$ python3 -q
>>> import numpy as np
>>> import numpy.linalg as la
>>> np.set_printoptions(precision=3, suppress=True, linewidth=160)
>>> A2 = np.array([[5, 1, 1, 4, -5, 4, -1, -2, -3, 0],
...     [-4, 3, -2, -1, 4, 0, 2, 1, 4, 4],
...     [3, -3, -3, 3, -4, -2, -2, -5, 2, 4],
...     [5, -2, 2, 0, 1, -2, -2, -1, -5, -2],
...     [3, -3, -2, 4, 4, 5, 1, -3, 0, -1],
...     [2, 1, -2, -4, 3, 4, 2, -1, 5, 3],
...     [-3, -4, 1, 4, 0, -5, -3, 5, 1, -5],
...     [5, 4, 3, 2, 3, -1, -2, -4, 3, 5],
...     [4, -5, 2, -2, -1, -1, 0, 2, -4, -5],
...     [4, 0, 1, -2, -5, -1, -1, 5, 2, 1]])
>>> X = A2 + A2.T
>>> X
array([[10, -3,  4,  9, -2,  6, -4,  3,  1,  4],
       [-3,  6, -5, -3,  1,  1, -2,  5, -1,  4],
       [ 4, -5, -6,  5, -6, -4, -1, -2,  4,  5],
       [ 9, -3,  5,  0,  5, -6,  2,  1, -7, -4],
       [-2,  1, -6,  5,  8,  8,  1,  0, -1, -6],
       [ 6,  1, -4, -6,  8,  8, -3, -2,  4,  2],
       [-4, -2, -1,  2,  1, -3, -6,  3,  1, -6],
       [ 3,  5, -2,  1,  0, -2,  3, -8,  5, 10],
       [ 1, -1,  4, -7, -1,  4,  1,  5, -8, -3],
       [ 4,  4,  5, -4, -6,  2, -6, 10, -3,  2]])
>>> # symmetric, so the eigenvalues are real
>>> rng = np.random.default_rng(1823)
>>> A2 = X + rng.integers(-2, 3, (10, 8)) @ rng.integers(-2, 3, (8, 10))
>>> A2
array([[  8,  -9,  -2,  18,   9,  14, -14,   8,  -9,   6],
       [-12,   4,  -7,   2,   1,   3,  -2,   3,   3,   8],
       [ -3,   0,  -6,  13,  -2,   0,  -7,   1,   1,   9],
       [ 21,  -3,  10,  -7,   2,  -1,  12,  -1,  -3, -11],
       [ -9,  -1, -13,  -1,   6,   6,  13,  -8,  -1,  -7],
       [ -1,   4, -20,  -8,  11,   5,  -9,   1,   4,  12],
       [-14,   5,   2,   4,  -1,  -9,  -6,   2,   0,  -3],
       [  0,   8, -10,  -6,  -6,  -9,   7, -14,   8,  12],
       [  0,   5,   3,   1,   4,  10, -12,   6, -15,   5],
       [  3,  11,   5,  -8, -13,  -2,  -2,   3,  -1,   2]])
>>> la.matrix_rank(A2 - X, tol=1e-8)
np.int64(8)
>>> np.abs(A2 - X).sum(axis=1)
array([69, 30, 44, 55, 47, 53, 35, 49, 56, 36])
>>> labels = rng.permutation(10)
>>> A2 = X[:, labels] * rng.choice([-1, 1], 10)
>>> A2
array([[ 4,  4,  3,  6, -1, -9, 10, -2, -3, -4],
       [-5,  4,  5,  1,  1,  3, -3,  1,  6, -2],
       [-6,  5, -2, -4, -4, -5,  4, -6, -5, -1],
       [ 5, -4,  1, -6,  7,  0,  9,  5, -3,  2],
       [-6, -6,  0,  8,  1, -5, -2,  8,  1,  1],
       [-4,  2, -2,  8, -4,  6,  6,  8,  1, -3],
       [-1, -6,  3, -3, -1, -2, -4,  1, -2, -6],
       [-2, 10, -8, -2, -5, -1,  3,  0,  5,  3],
       [ 4, -3,  5,  4,  8,  7,  1, -1, -1,  1],
       [ 5,  2, 10,  2,  3,  4,  4, -6,  4, -6]])
>>> U, _, Vh = la.svd(X.T @ A2)
>>> np.round(la.lstsq(X, A2)[0], 3) + 0
array([[ 0.,  0.,  0.,  0.,  0.,  0.,  1.,  0.,  0.,  0.],
       [ 0.,  0.,  0.,  0.,  0.,  0.,  0.,  0.,  1.,  0.],
       [ 1.,  0.,  0.,  0.,  0.,  0.,  0.,  0.,  0.,  0.],
       [ 0.,  0.,  0.,  0.,  0., -1.,  0.,  0.,  0.,  0.],
       [ 0.,  0.,  0.,  0.,  0.,  0.,  0.,  1.,  0.,  0.],
       [ 0.,  0.,  0.,  1.,  0.,  0.,  0.,  0.,  0.,  0.],
       [ 0.,  0.,  0.,  0.,  0.,  0.,  0.,  0.,  0.,  1.],
       [ 0.,  0.,  1.,  0.,  0.,  0.,  0.,  0.,  0.,  0.],
       [ 0.,  0.,  0.,  0., -1.,  0.,  0.,  0.,  0.,  0.],
       [ 0.,  1.,  0.,  0.,  0.,  0.,  0.,  0.,  0.,  0.]])
>>> u = np.array([2, -2, 1])
>>> np.correlate(X[8], X[5], "full")
array([   2,    2,    2,    1,  -27,    6,   59,  -13,  -93,    4,   61,   75,  -80, -124,   29,   61,   34,  -51,  -18])
>>> U, sig, Vh = la.svd(X, full_matrices=False)
>>> (sig > 1e-8).sum()
np.int64(10)
>>> U.shape, sig.shape, Vh.shape
((10, 10), (10,), (10, 10))
>>> np.round(U.T @ X @ Vh.T, 3) + 0
array([[23.742,  0.   ,  0.   ,  0.   ,  0.   ,  0.   ,  0.   ,  0.   ,  0.   ,  0.   ],
       [ 0.   , 20.945,  0.   ,  0.   ,  0.   ,  0.   ,  0.   ,  0.   ,  0.   ,  0.   ],
       [ 0.   ,  0.   , 18.829,  0.   ,  0.   ,  0.   ,  0.   ,  0.   ,  0.   ,  0.   ],
       [ 0.   ,  0.   ,  0.   , 17.864,  0.   ,  0.   ,  0.   ,  0.   ,  0.   ,  0.   ],
       [ 0.   ,  0.   ,  0.   ,  0.   , 15.57 ,  0.   ,  0.   ,  0.   ,  0.   ,  0.   ],
       [ 0.   ,  0.   ,  0.   ,  0.   ,  0.   ,  9.741,  0.   ,  0.   ,  0.   ,  0.   ],
       [ 0.   ,  0.   ,  0.   ,  0.   ,  0.   ,  0.   ,  8.394,  0.   ,  0.   ,  0.   ],
       [ 0.   ,  0.   ,  0.   ,  0.   ,  0.   ,  0.   ,  0.   ,  7.447,  0.   ,  0.   ],
       [ 0.   ,  0.   ,  0.   ,  0.   ,  0.   ,  0.   ,  0.   ,  0.   ,  2.263,  0.   ],
       [ 0.   ,  0.   ,  0.   ,  0.   ,  0.   ,  0.   ,  0.   ,  0.   ,  0.   ,  1.269]])
>>> np.abs(Vh[0])
array([0.014, 0.027, 0.385, 0.297, 0.003, 0.102, 0.136, 0.545, 0.504, 0.428])
>>> np.abs(U[:, 0]).round(6).argmax()
np.int64(7)
>>> sig / sig[0]
array([1.   , 0.882, 0.793, 0.752, 0.656, 0.41 , 0.354, 0.314, 0.095, 0.053])
>>> round(np.sqrt((sig ** 2).sum()), 3), round(float(la.norm(X)), 3)
(np.float64(46.325), 46.325)
>>> np.round(Vh @ Vh.T, 3) + 0
array([[1., 0., 0., 0., 0., 0., 0., 0., 0., 0.],
       [0., 1., 0., 0., 0., 0., 0., 0., 0., 0.],
       [0., 0., 1., 0., 0., 0., 0., 0., 0., 0.],
       [0., 0., 0., 1., 0., 0., 0., 0., 0., 0.],
       [0., 0., 0., 0., 1., 0., 0., 0., 0., 0.],
       [0., 0., 0., 0., 0., 1., 0., 0., 0., 0.],
       [0., 0., 0., 0., 0., 0., 1., 0., 0., 0.],
       [0., 0., 0., 0., 0., 0., 0., 1., 0., 0.],
       [0., 0., 0., 0., 0., 0., 0., 0., 1., 0.],
       [0., 0., 0., 0., 0., 0., 0., 0., 0., 1.]])
>>> E = np.load("case12.npy")
>>> E
array([[0., 0., 0., 0., 0., 0., 0., 0., 0., 0., 2., 1., 0., 2., 1.],
       [0., 0., 0., 0., 0., 0., 0., 0., 0., 0., 0., 0., 0., 2., 2.],
       [0., 0., 0., 0., 0., 0., 0., 0., 0., 2., 1., 1., 2., 1., 2.],
       [0., 0., 0., 0., 0., 0., 0., 0., 0., 2., 0., 0., 0., 1., 2.],
       [0., 0., 0., 0., 0., 0., 0., 0., 0., 0., 0., 0., 1., 2., 2.],
       [0., 0., 0., 0., 0., 0., 0., 0., 0., 1., 1., 2., 0., 0., 2.],
       [0., 0., 0., 0., 0., 0., 0., 0., 0., 1., 2., 2., 2., 1., 2.],
       [0., 0., 0., 0., 0., 0., 0., 0., 0., 0., 1., 1., 2., 0., 2.],
       [0., 0., 0., 0., 0., 0., 0., 0., 0., 0., 1., 2., 2., 1., 2.],
       [0., 0., 2., 2., 0., 1., 1., 0., 0., 0., 0., 0., 0., 0., 0.],
       [2., 0., 1., 0., 0., 1., 2., 1., 1., 0., 0., 0., 0., 0., 0.],
       [1., 0., 1., 0., 0., 2., 2., 1., 2., 0., 0., 0., 0., 0., 0.],
       [0., 0., 2., 0., 1., 0., 2., 2., 2., 0., 0., 0., 0., 0., 0.],
       [2., 2., 1., 1., 2., 0., 1., 0., 1., 0., 0., 0., 0., 0., 0.],
       [1., 2., 2., 2., 2., 2., 2., 2., 2., 0., 0., 0., 0., 0., 0.]])
>>> # rank 12
>>> rank = la.matrix_rank(E)
>>> rank
np.int64(12)
>>> ns = la.svd(E)[2][rank:].T
>>> la.matrix_rank(E.T @ E), la.matrix_rank(E @ E.T)
(np.int64(12), np.int64(12))
>>> [int(la.matrix_rank(E[:, :j + 1])) for j in range(15)]
[1, 2, 3, 4, 5, 6, 6, 6, 6, 7, 8, 9, 10, 11, 12]
>>> ns.shape
(15, 3)
>>> [int(la.matrix_rank(np.delete(E, i, axis=0))) for i in range(15)]
[12, 12, 12, 12, 12, 12, 12, 12, 12, 11, 11, 11, 11, 11, 11]
>>> [int(la.matrix_rank(E[:i])) for i in range(1, len(E) + 1)]
[1, 2, 3, 4, 5, 6, 6, 6, 6, 7, 8, 9, 10, 11, 12]
